% python3 -q
>>> import numpy as np
>>> np.set_printoptions(suppress=True, linewidth=200)
>>> rnd = lambda a: np.round(a, 2) + 0
>>> feats = np.load("w.npy")
>>> rnd(feats)
array([[-2.33,  1.61,  0.99],
       [-0.16, -2.95,  0.52],
       [-2.59,  0.9 ,  1.23],
       [ 1.8 ,  2.05, -1.26],
       [-1.39,  2.64,  0.34],
       [-0.69,  2.92, -0.07],
       [ 2.6 ,  0.44, -1.44],
       [-2.66,  0.06,  1.39],
       [ 1.08,  2.63, -0.96],
       [ 0.01, -2.97,  0.44],
       [-2.61, -0.37,  1.43],
       [ 2.43, -1.4 , -1.07],
       [ 0.18,  2.95, -0.54],
       [ 2.1 ,  1.66, -1.36],
       [ 1.16, -2.76, -0.2 ],
       [ 1.11,  2.61, -0.97],
       [-2.51,  1.16,  1.15],
       [-0.9 , -2.72,  0.88],
       [-2.48,  1.26,  1.12],
       [ 2.66, -0.27, -1.36],
       [ 2.32, -1.64, -0.98],
       [-2.37,  1.54,  1.02]])
>>> # looks like rank 2
>>> U, s, Vh = np.linalg.svd(feats)
>>> evecs = Vh[:(s > 1e-8).sum()]
>>> rng = np.random.default_rng(93)
>>> x = feats[1] + 5 * feats[7] + rng.integers(2) * np.eye(3)[0]
>>> rnd(x)
array([-12.44,  -2.67,   7.49])
>>> np.linalg.matrix_rank(np.vstack([feats, x]))
np.int64(3)
>>> dist = np.linalg.norm(feats[:, None] - feats[None], axis=-1)
>>> dist[10].round(6).argsort(kind="stable")[:4]
array([10,  7,  2, 16])
>>> idx = feats[:, 2] > np.median(feats[:, 2])
>>> r0 = feats[idx].mean(axis=0) - feats[~idx].mean(axis=0)
>>> rnd(r0)
array([-3.34, -0.82,  1.88])
>>> idx.astype(int)
array([1, 1, 1, 0, 1, 0, 0, 1, 0, 1, 1, 0, 0, 0, 0, 0, 1, 1, 1, 0, 0, 1])
>>> G = np.cov(feats, rowvar=False)
>>> rnd(np.polyfit(feats[:, 0], feats[:, 2], 1))
array([-0.5 , -0.06])
>>> rnd(G)
array([[ 3.97, -0.61, -2.  ],
       [-0.61,  4.15, -0.3 ],
       [-2.  , -0.3 ,  1.1 ]])
>>> np.argwhere(np.triu(np.abs(np.corrcoef(feats.T)) > 0.8, 1))
array([[0, 2]])
>>> data = np.load("x.npy")
>>> data
array([[-1, -1,  0,  1, -2, -1,  2,  0, -1,  0],
       [-2,  0,  0,  2,  1,  2,  2,  0,  1,  0],
       [ 0,  0,  0,  0,  0,  0,  0,  2,  0,  0],
       [ 2,  1,  0,  0,  2,  0,  1,  0, -1,  0],
       [-2, -2,  0, -2, -2,  2, -1,  0, -2,  0],
       [ 2,  1,  0,  0, -2, -1, -1,  0,  1,  0],
       [-2,  1,  0,  0,  1, -2,  1,  0, -1,  0],
       [ 0,  0,  2,  0,  0,  0,  0,  1,  0,  0],
       [ 2, -1,  0, -2,  1,  2,  2,  0,  1,  0],
       [ 0,  0,  0,  0,  0,  0,  0,  0,  0, -2]])
>>> r0 = np.array([2, 1, 1])
>>> rnd(np.polyval(r0, feats[18]))
array([10.83,  5.44,  4.63])
>>> rnd(np.convolve(feats[18], r0))
array([-4.96,  0.04,  1.02,  2.38,  1.12])
>>> rnd(np.cross(feats[18, :3], feats[7, :3]))
array([1.7 , 0.48, 3.21])
>>> rnd(np.correlate(feats[18], feats[7], "full"))
array([-3.46,  1.62,  8.22, -3.29, -2.98])
>>> W = np.array([[3, 2, 1, 0],
...     [2, 2, 1, 1],
...     [2, 2, 1, 0],
...     [3, 1, 0, 1],
...     [0, 3, 3, 2],
...     [0, 0, 3, 0],
...     [1, 1, 0, 3],
...     [1, 0, 0, 1],
...     [2, 3, 0, 2],
...     [0, 0, 0, 3]])
>>> c = np.array([-5, 5, -1, -1])
>>> act = np.maximum(data @ W + c, 0)
>>> (act > 0).astype(int)
array([[0, 0, 0, 0],
       [0, 1, 1, 1],
       [0, 1, 0, 1],
       [1, 1, 1, 1],
       [0, 0, 0, 0],
       [1, 1, 0, 0],
       [0, 1, 0, 1],
       [0, 1, 1, 0],
       [0, 1, 1, 1],
       [0, 1, 0, 0]])
>>> act
array([[ 0,  0,  0,  0],
       [ 0, 11,  6, 11],
       [ 0,  5,  0,  1],
       [ 2, 15,  8,  5],
       [ 0,  0,  0,  0],
       [ 4,  7,  0,  0],
       [ 0,  4,  0,  3],
       [ 0,  9,  1,  0],
       [ 0, 13,  9,  6],
       [ 0,  5,  0,  0]])
>>> (act > 0).mean(axis=0)
array([0.2, 0.8, 0.4, 0.5])
>>> C = np.array([[2, 1], [-1, -2], [2, 0], [-3, 0]])
>>> (act @ C).round(6).argmax(axis=1)
array([0, 1, 0, 0, 0, 0, 1, 0, 0, 0])
>>> W @ C
array([[ 6, -1],
       [ 1, -2],
       [ 4, -2],
       [ 2,  1],
       [-3, -6],
       [ 6,  0],
       [-8, -1],
       [-1,  1],
       [-5, -4],
       [-9,  0]])
>>> act @ C
array([[  0,   0],
       [-32, -22],
       [ -8, -10],
       [-10, -28],
       [  0,   0],
       [  1, -10],
       [-13,  -8],
       [ -7, -18],
       [-13, -26],
       [ -5, -10]])
>>> W0 = np.array([[0.4, -0.4, 1.1, 0.1],
...     [-1.2, 1.9, -0.1, -2.0],
...     [-0.3, 0.8, -1.1, 0.7]])
>>> W0[0] = W0[2] + 0.02 * rng.normal(size=4)
>>> rnd(W0)
array([[-0.32,  0.82, -1.09,  0.71],
       [-1.2 ,  1.9 , -0.1 , -2.  ],
       [-0.3 ,  0.8 , -1.1 ,  0.7 ]])
>>> other = W0 / np.sqrt((W0 ** 2).mean(axis=1, keepdims=True))
>>> np.linalg.matrix_rank(W0 - W0.mean(axis=1, keepdims=True))
np.int64(3)
>>> rnd(np.linalg.norm(other, axis=1))
array([2., 2., 2.])
>>> t3 = np.stack([W0, -2 * W0, W0[::-1]])
>>> np.linalg.matrix_rank(t3)
array([3, 3, 3])
>>> other = np.array([[1, 1], [1, -1]])
>>> K = np.kron(other, np.kron(other, other))[rng.permutation(8)][:5]
>>> K
array([[ 1, -1,  1, -1,  1, -1,  1, -1],
       [ 1, -1, -1,  1, -1,  1,  1, -1],
       [ 1, -1,  1, -1, -1,  1, -1,  1],
       [ 1,  1, -1, -1,  1,  1, -1, -1],
       [ 1,  1,  1,  1, -1, -1, -1, -1]])
>>> other = np.array([[-3, 2],
...     [-3, 8],
...     [0, -5],
...     [7, 2],
...     [8, 4],
...     [-6, -3],
...     [-7, -6],
...     [-3, 0]])
>>> np.vstack([K, other.T]).shape
(7, 8)
>>> np.einsum("ik,kj->ij", K, other)
array([[  3, -12],
       [-11, -12],
       [-17, -14],
       [ -1,  20],
       [  9,  12]])
>>> np.linalg.matrix_rank(K @ other)
np.int64(2)
>>> other.T @ K.T
array([[  3, -11, -17,  -1,   9],
       [-12, -12, -14,  20,  12]])
>>> G = K.T @ K
>>> np.trace(G), (K ** 2).sum()
(np.int64(40), np.int64(40))
>>> np.linalg.matrix_rank(G)
np.int64(5)
>>> G
array([[ 5, -1,  1, -1, -1,  1, -1, -3],
       [-1,  5, -1,  1,  1, -1, -3, -1],
       [ 1, -1,  5, -1, -1, -3, -1,  1],
       [-1,  1, -1,  5, -3, -1,  1, -1],
       [-1,  1, -1, -3,  5, -1,  1, -1],
       [ 1, -1, -3, -1, -1,  5, -1,  1],
       [-1, -3, -1,  1,  1, -1,  5, -1],
       [-3, -1,  1, -1, -1,  1, -1,  5]])
>>> rnd(np.linalg.eigvalsh(G)[::-1])
array([8., 8., 8., 8., 8., 0., 0., 0.])
